>>> import numpy as np
>>> np.set_printoptions(suppress=True, linewidth=160)
>>> rd = lambda a: np.round(a, 1) + 0
>>> E = np.load("w.npy")
>>> print(E)
[[-0.3  0.6 -0.7 -1.  -1. ]
 [ 1.4 -1.6 -0.3  0.1 -1. ]
 [ 1.4 -1.7  1.4 -1.8  0.6]
 [-0.4  0.8 -1.   0.2  1. ]
 [-0.9  1.   0.1  0.6  1.9]
 [-0.4  0.1 -1.  -1.   0. ]
 [ 0.5 -0.6  2.3  0.9  0.3]
 [-0.5  0.6  0.9  0.1 -1.3]
 [-0.1  0.   1.5  0.9  0.3]
 [-1.3  1.  -0.6  0.4  0.1]
 [ 0.6 -0.6 -1.7  0.  -0.2]
 [ 0.9 -1.  -0.1  1.5  1.5]
 [-1.2  1.1  0.5  2.   0.3]
 [ 1.5 -1.9  0.4 -0.3  0.6]
 [-0.5  0.7  0.6 -0.3  0.7]
 [-0.2 -0.5 -0.7  0.1  0.2]
 [ 0.9 -1.   1.2 -0.2 -0.8]
 [ 0.3 -1.2 -0.7  0.5 -1.4]
 [ 1.3 -1.4  0.5  0.5 -1.1]
 [ 1.6 -1.6  0.4  0.9  1.8]
 [-0.6  0.5  1.4 -0.5  2. ]
 [-0.6  0.2 -2.7  1.8 -0.5]
 [ 1.2 -0.8  2.   1.4  1. ]
 [ 1.7 -2.4 -0.1  0.5  0.8]
 [-0.3  0.4  1.3  0.4  2.1]
 [-0.6  1.2  0.3  0.1  0.5]
 [-0.2  0.1 -0.2  0.3 -0.5]
 [-1.4  1.4  0.3  0.2  0.2]
 [ 0.7 -0.5  0.3  0.1 -0.1]
 [ 1.2 -0.7 -1.1  0.8  0.8]
 [ 0.8 -0.7  0.7  1.3 -1.7]
 [-0.1 -0.4  1.1  0.8 -2.1]
 [-0.9  0.8  0.  -0.6  0.6]]
>>> O, r_ = np.linalg.qr(E)
>>> print(O.shape, r_.shape)
(33, 5) (5, 5)
>>> print(np.trace(O @ O.T))
5.0
>>> print(rd(O.T @ O))
[[1. 0. 0. 0. 0.]
 [0. 1. 0. 0. 0.]
 [0. 0. 1. 0. 0.]
 [0. 0. 0. 1. 0.]
 [0. 0. 0. 0. 1.]]
>>> print(rd(np.abs(np.diag(r_))))
[5.3 2.  6.  4.9 5.9]
>>> print(np.allclose(r_.T @ r_, E.T @ E))
True
>>> gram = np.cov(E, rowvar=False)
>>> print(rd(E.std(axis=0)))
[0.9 1.  1.1 0.8 1.1]
>>> print(rd(np.corrcoef(E[:, 4], E[:, 1])[0, 1]))
0.1
>>> print(rd(gram))
[[ 0.9 -0.9  0.2  0.   0. ]
 [-0.9  1.  -0.1  0.   0.1]
 [ 0.2 -0.1  1.1  0.   0.2]
 [ 0.   0.   0.   0.7  0. ]
 [ 0.   0.1  0.2  0.   1.2]]
>>> print(rd(np.polyfit(E[:, 4], E[:, 1], 1)))
[ 0.1 -0.3]
>>> idx = E[:, 3] > np.median(E[:, 3])
>>> f = E[idx].mean(axis=0) - E[~idx].mean(axis=0)
>>> print(((E - E.mean(axis=0)) @ f > 0).astype(int))
[0 1 0 0 0 0 1 0 1 0 0 1 1 1 0 0 0 1 1 1 0 1 1 1 1 0 0 0 0 1 1 1 0]
>>> print(rd(f))
[ 0.3 -0.4  0.2  1.2  0.2]
>>> print(idx.astype(int))
[0 0 0 0 1 0 1 0 1 1 0 1 1 0 0 0 0 1 1 1 0 1 1 1 1 0 0 0 0 1 1 1 0]
>>> m1 = np.load("m.npy")
>>> print(m1)
[[ 20.9 -40.   18.5  19.8]
 [ 19.8 -39.6  19.8  20.7]
 [ 20.1 -38.4  19.4  19.7]
 [ 20.8 -40.8  20.9  18.9]
 [ 20.4 -41.6  18.6  18.3]
 [ 20.  -39.5  20.1  20.2]
 [ 19.7 -40.4  18.2  20.7]
 [ 19.9 -39.9  19.8  21.1]
 [ 19.5 -41.3  20.2  19.7]
 [ 19.5 -38.9  21.9  21.6]
 [ 19.4 -40.   19.3  19.7]
 [ 17.6 -40.8  20.4  18.5]
 [ 19.4 -40.5  19.8  19.4]
 [ 18.8 -39.6  20.6  19.3]
 [ 19.7 -39.6  21.   19.3]
 [ 19.5 -41.8  20.6  19.1]
 [ 19.5 -39.   21.   18. ]
 [ 19.9 -40.5  22.   19.5]
 [ 18.9 -38.1  20.8  19.5]
 [ 19.2 -42.1  21.6  18.9]
 [ 19.2 -40.6  18.8  20.7]
 [ 19.8 -40.1  19.9  21.2]
 [ 21.6 -40.1  21.1  19.5]
 [ 21.2 -40.2  20.7  18.5]]
>>> x0 = np.array([0, 0, 0, 1])
>>> rhs = m1 @ x0
>>> print(rd(np.linalg.solve(m1.T @ m1, m1.T @ rhs)))
[0. 0. 0. 1.]
>>> print(rhs)
[19.8 20.7 19.7 18.9 18.3 20.2 20.7 21.1 19.7 21.6 19.7 18.5 19.4 19.3 19.3 19.1 18.  19.5 19.5 18.9 20.7 21.2 19.5 18.5]
>>> print(rd(np.linalg.lstsq(m1, rhs)[0]))
[0. 0. 0. 1.]
>>> rng = np.random.default_rng(3391)
>>> rhs = rhs + 0.3 * rng.normal(size=24)
>>> print(rd(rhs))
[19.6 20.9 19.7 19.  18.3 20.4 20.7 21.2 19.4 21.8 20.  18.4 20.  19.2 19.6 18.7 18.7 19.2 19.5 19.1 20.6 21.  19.5 18.9]
>>> coef, *_ = np.linalg.lstsq(m1, rhs)
>>> print([round(float(np.linalg.norm(np.linalg.solve(m1.T @ m1 + lam * np.eye(4), m1.T @ rhs))), 2) for lam in (0, 1, 10, 100)])
[0.98, 0.95, 0.75, 0.42]
>>> print(rd(np.linalg.norm(rhs - m1 @ coef)))
1.2
>>> print(rd(coef))
[0.1 0.  0.1 1. ]
